In [1]: import numpy as np

In [2]: np.set_printoptions(precision=4, suppress=True, linewidth=100)

In [3]: rnd = lambda a: np.round(a, 4) + 0

In [4]: feats = np.load("block19.npy")

In [5]: feats
Out[5]: 
array([[  6.6476,   7.031 ,   9.966 ],
       [-11.3334,   4.4122,   6.8322],
       [  7.4564,   7.6905,  12.5227],
       [-10.079 ,   4.0045,   7.4181],
       [-10.5236,  -0.6759,  14.564 ],
       [-11.4669,   2.5607,   6.9966],
       [-10.9948,   0.067 ,  15.7235],
       [-12.5192,   5.2257,   4.722 ],
       [-12.4725,   2.7299,   6.6159],
       [-10.1494,  -1.2365,  13.7797],
       [-11.8991,   5.0229,   6.2727],
       [  6.7867,   5.4456,  11.3858],
       [  7.005 ,   6.8212,  12.8289],
       [  6.7683,   6.4201,  11.3269],
       [  6.4881,   7.079 ,  12.5605],
       [  6.8485,   6.2503,  12.0985],
       [ -8.5811,  -0.9699,  15.419 ],
       [ -9.0637,  -0.8466,  15.8839],
       [  6.6594,   6.8909,  13.5834],
       [-11.9277,   3.8601,   6.3494],
       [ -8.8056,   1.0969,  15.2822],
       [-10.018 ,  -0.0298,  14.5883],
       [  6.0052,   7.1195,  12.1031],
       [  6.9078,   4.9615,  12.0121]])

In [6]: proj = feats @ np.linalg.solve(feats.T @ feats, feats.T)

In [7]: np.allclose(proj @ proj, proj)
Out[7]: True

In [8]: print(rnd(np.linalg.eigvalsh(proj)))
[0. 0. 0. 0. 0. 0. 0. 0. 0. 0. 0. 0. 0. 0. 0. 0. 0. 0. 0. 0. 0. 1. 1. 1.]

In [9]: np.linalg.matrix_rank(np.eye(24) - proj)
Out[9]: np.int64(21)

In [10]: x = np.array([3, -3, 0])

In [11]: target = feats @ x

In [12]: c, lr = np.zeros(3), 1 / np.linalg.norm(feats, 2) ** 2

In [13]: for i in range(3):
    ...:     c -= lr * feats.T @ (feats @ c - target)
    ...:     if i % 1 == 0: print(i, round(np.linalg.norm(feats @ c - target), 4))
    ...: 
0 61.7915
1 48.2018
2 42.4191

In [14]: print(rnd(c))
[ 2.2133 -0.4227 -0.9869]

In [15]: rnd(np.linalg.cond(feats))
Out[15]: np.float64(4.3339)
